$ ipython --no-banner

In [1]: import numpy as np

In [2]: np.set_printoptions(precision=1, suppress=True, linewidth=100)

In [3]: def rnd(a):
   ...:     return np.round(a, 1) + 0
   ...: 

In [4]: B = np.array([[-1]])

In [5]: W2 = np.array([[0, -1, -2, -3, -3, -1, 2, -3, -3, 2, 2, -3],
   ...:     [3, 3, 1, -2, -3, -2, -3, 2, -3, -1, -2, 0],
   ...:     [0, -3, 3, -2, 3, 1, -1, -2, 2, 1, -2, -3],
   ...:     [-3, -1, 3, 0, 3, 2, 2, -3, 2, 2, -2, 2],
   ...:     [3, 2, -1, 1, 1, -1, -3, 3, 1, 1, 0, -3],
   ...:     [-1, -2, 0, 3, 1, 0, 1, 2, 3, -2, 1, 2],
   ...:     [2, 0, -3, 3, 0, -2, 2, 2, 2, 1, 3, 1],
   ...:     [2, 1, 3, -3, 3, 2, 0, 3, 2, -3, 3, 2],
   ...:     [-1, -2, 0, 2, 2, 2, 1, 3, 0, -2, -2, 0],
   ...:     [2, 1, 3, -1, 0, -1, -2, -3, -1, 2, 2, 0],
   ...:     [-3, 1, -1, -1, -2, 3, 2, 0, -3, -3, -2, -2],
   ...:     [0, 2, 1, 3, -2, 0, 2, -2, 1, 1, 0, 3]])

In [6]: E = np.block([[B, np.zeros((1, 12))], [np.zeros((12, 1)), W2]])

In [7]: E
Out[7]: 
array([[-1.,  0.,  0.,  0.,  0.,  0.,  0.,  0.,  0.,  0.,  0.,  0.,  0.],
       [ 0.,  0., -1., -2., -3., -3., -1.,  2., -3., -3.,  2.,  2., -3.],
       [ 0.,  3.,  3.,  1., -2., -3., -2., -3.,  2., -3., -1., -2.,  0.],
       [ 0.,  0., -3.,  3., -2.,  3.,  1., -1., -2.,  2.,  1., -2., -3.],
       [ 0., -3., -1.,  3.,  0.,  3.,  2.,  2., -3.,  2.,  2., -2.,  2.],
       [ 0.,  3.,  2., -1.,  1.,  1., -1., -3.,  3.,  1.,  1.,  0., -3.],
       [ 0., -1., -2.,  0.,  3.,  1.,  0.,  1.,  2.,  3., -2.,  1.,  2.],
       [ 0.,  2.,  0., -3.,  3.,  0., -2.,  2.,  2.,  2.,  1.,  3.,  1.],
       [ 0.,  2.,  1.,  3., -3.,  3.,  2.,  0.,  3.,  2., -3.,  3.,  2.],
       [ 0., -1., -2.,  0.,  2.,  2.,  2.,  1.,  3.,  0., -2., -2.,  0.],
       [ 0.,  2.,  1.,  3., -1.,  0., -1., -2., -3., -1.,  2.,  2.,  0.],
       [ 0., -3.,  1., -1., -1., -2.,  3.,  2.,  0., -3., -3., -2., -2.],
       [ 0.,  0.,  2.,  1.,  3., -2.,  0.,  2., -2.,  1.,  1.,  0.,  3.]])

In [8]: B = E[0, 0] * E[1:] - np.outer(E[1:, 0], E[0])

In [9]: B
Out[9]: 
array([[ 0., -0.,  1.,  2.,  3.,  3.,  1., -2.,  3.,  3., -2., -2.,  3.],
       [ 0., -3., -3., -1.,  2.,  3.,  2.,  3., -2.,  3.,  1.,  2., -0.],
       [ 0., -0.,  3., -3.,  2., -3., -1.,  1.,  2., -2., -1.,  2.,  3.],
       [ 0.,  3.,  1., -3., -0., -3., -2., -2.,  3., -2., -2.,  2., -2.],
       [ 0., -3., -2.,  1., -1., -1.,  1.,  3., -3., -1., -1., -0.,  3.],
       [ 0.,  1.,  2., -0., -3., -1., -0., -1., -2., -3.,  2., -1., -2.],
       [ 0., -2., -0.,  3., -3., -0.,  2., -2., -2., -2., -1., -3., -1.],
       [ 0., -2., -1., -3.,  3., -3., -2., -0., -3., -2.,  3., -3., -2.],
       [ 0.,  1.,  2., -0., -2., -2., -2., -1., -3., -0.,  2.,  2., -0.],
       [ 0., -2., -1., -3.,  1., -0.,  1.,  2.,  3.,  1., -2., -2., -0.],
       [ 0.,  3., -1.,  1.,  1.,  2., -3., -2., -0.,  3.,  3.,  2.,  2.],
       [ 0., -0., -2., -1., -3.,  2., -0., -2.,  2., -1., -1., -0., -3.]])

In [10]: E[:, 0] / E[0, 0]
Out[10]: array([ 1., -0., -0., -0., -0., -0., -0., -0., -0., -0., -0., -0., -0.])

In [11]: T = np.stack([E, -1 * E, E[::-1]])

In [12]: np.einsum("bij,cij->bc", T, T)
Out[12]: 
array([[ 612., -612.,  138.],
       [-612.,  612., -138.],
       [ 138., -138.,  612.]])

In [13]: (T @ E.T).shape
Out[13]: (3, 13, 13)

In [14]: np.linalg.matrix_rank(T)
Out[14]: array([13, 13, 13])

In [15]: rnd(np.linalg.norm(T, axis=(1, 2)))
Out[15]: array([24.7, 24.7, 24.7])

In [16]: B = np.array([[-2, 1, 2],
    ...:     [-2, -1, 2],
    ...:     [-1, 1, 2],
    ...:     [1, -1, 0],
    ...:     [1, -1, -1],
    ...:     [-1, 0, -1],
    ...:     [0, -1, 0],
    ...:     [-1, 1, -1],
    ...:     [-1, 1, 0],
    ...:     [-2, 2, 1],
    ...:     [-2, 2, -2],
    ...:     [0, 2, -2],
    ...:     [0, 2, 0]])

In [17]: np.linalg.matrix_rank(np.vstack([E, B.T]))
Out[17]: np.int64(13)

In [18]: E @ B
Out[18]: 
array([[  2.,  -1.,  -2.],
       [  2.,   0.,  -9.],
       [  2., -10.,  23.],
       [ -2., -12.,  -2.],
       [  0.,   4., -11.],
       [-13.,  -2.,  10.],
       [  1.,   7.,  -6.],
       [-14.,  18.,  -7.],
       [ -9.,   8.,   8.],
       [  4.,  -9.,  -3.],
       [  0.,  -1.,   0.],
       [ 15., -15.,   4.],
       [  0.,   8.,   0.]])

In [19]: B @ E
ValueError: matmul: Input operand 1 has a mismatch in its core dimension 0, with gufunc signature (n?,k),(k,m?)->(n?,m?) (size 13 is different from 3)


In [20]: J = np.load("run17.npy")

In [21]: J
Out[21]: 
array([[-4,  3, -5, -3, -1],
       [ 3, -4,  3, -5, -3],
       [-5,  3, -4,  3, -5],
       [-3, -5,  3, -4,  3],
       [-1, -3, -5,  3, -4]])

In [22]: Q = J.astype(float).copy()

In [23]: for j in range(5):
    ...:     Q[:, j] -= Q[:, :j] @ (Q[:, :j].T @ Q[:, j])
    ...:     Q[:, j] /= np.linalg.norm(Q[:, j])
    ...: 

In [24]: rnd(Q)
Out[24]: 
array([[-0.5,  0.2, -0.2, -0.8,  0.2],
       [ 0.4, -0.4, -0.1, -0.5, -0.7],
       [-0.6,  0.2,  0. ,  0.3, -0.7],
       [-0.4, -0.8,  0.5,  0. ,  0.2],
       [-0.1, -0.4, -0.9,  0.2,  0.1]])

In [25]: rnd(Q.T @ Q)
Out[25]: 
array([[1., 0., 0., 0., 0.],
       [0., 1., 0., 0., 0.],
       [0., 0., 1., 0., 0.],
       [0., 0., 0., 1., 0.],
       [0., 0., 0., 0., 1.]])

In [26]: x0 = np.array([3, 2, -2, -1, 1])

In [27]: rnd(np.linalg.inv(Q))
Out[27]: 
array([[-0.5,  0.4, -0.6, -0.4, -0.1],
       [ 0.2, -0.4,  0.2, -0.8, -0.4],
       [-0.2, -0.1,  0. ,  0.5, -0.9],
       [-0.8, -0.5,  0.3,  0. ,  0.2],
       [ 0.2, -0.7, -0.7,  0.2,  0.1]])

In [28]: rnd(np.linalg.norm(x0)), rnd(np.linalg.norm(Q @ x0))
Out[28]: (np.float64(4.4), np.float64(4.4))

In [29]: 5 - np.linalg.matrix_rank(Q - np.eye(5), tol=1e-8)
Out[29]: np.int64(0)

In [30]: rnd(np.abs(np.linalg.eigvals(Q)))
Out[30]: array([1., 1., 1., 1., 1.])

In [31]: [p for p in range(1, 25) if np.allclose(np.linalg.matrix_power(Q, p), np.eye(5))]
Out[31]: []

In [32]: feats = np.array([[1, -2, 4, -8],
    ...:     [1, -1, 1, -1],
    ...:     [1, 0, 0, 0],
    ...:     [1, 1, 1, 1],
    ...:     [1, 2, 4, 8],
    ...:     [1, 3, 9, 27]])

In [33]: u, v = feats[3], feats[4]

In [34]: u @ u
Out[34]: np.int64(4)

In [35]: pr = (u @ v) / (u @ u) * u

In [36]: rnd(np.linalg.norm(u + v) ** 2 + np.linalg.norm(u - v) ** 2)
Out[36]: np.float64(178.0)

In [37]: np.outer(u, v)
Out[37]: 
array([[1, 2, 4, 8],
       [1, 2, 4, 8],
       [1, 2, 4, 8],
       [1, 2, 4, 8]])

In [38]: x0 = np.array([4, 8, 4, 7])

In [39]: (feats @ x0).argmax()
Out[39]: np.int64(5)

In [40]: feats @ np.eye(4)[1]
Out[40]: array([-2., -1.,  0.,  1.,  2.,  3.])

In [41]: feats @ (2 * x0)
Out[41]: array([-104,  -14,    8,   46,  184,  506])

In [42]: def softmax(z):
    ...:     e = np.exp(z - z.max(axis=-1, keepdims=True))
    ...:     return e / e.sum(axis=-1, keepdims=True)
    ...: 

In [43]: rnd(softmax(10 * feats[5]))
Out[43]: array([0., 0., 0., 1.])

In [44]: rnd(softmax(feats).sum(axis=1))
Out[44]: array([1., 1., 1., 1., 1., 1.])

In [45]: rnd(softmax(feats[5] + 4))
Out[45]: array([0., 0., 0., 1.])

In [46]: rnd(softmax(feats[5]))
Out[46]: array([0., 0., 0., 1.])

In [47]: S = feats @ feats.T / np.sqrt(4)

In [48]: rnd(softmax(S))
Out[48]: 
array([[1. , 0. , 0. , 0. , 0. , 0. ],
       [1. , 0. , 0. , 0. , 0. , 0. ],
       [0.2, 0.2, 0.2, 0.2, 0.2, 0.2],
       [0. , 0. , 0. , 0. , 0. , 1. ],
       [0. , 0. , 0. , 0. , 0. , 1. ],
       [0. , 0. , 0. , 0. , 0. , 1. ]])

In [49]: rnd(softmax(S + np.triu(np.full(S.shape, -np.inf), 1)))
Out[49]: 
array([[1. , 0. , 0. , 0. , 0. , 0. ],
       [1. , 0. , 0. , 0. , 0. , 0. ],
       [0.3, 0.3, 0.3, 0. , 0. , 0. ],
       [0. , 0.1, 0.2, 0.7, 0. , 0. ],
       [0. , 0. , 0. , 0. , 1. , 0. ],
       [0. , 0. , 0. , 0. , 0. , 1. ]])

In [50]: softmax(S).round(6).argmax(axis=1)
Out[50]: array([0, 0, 0, 5, 5, 5])
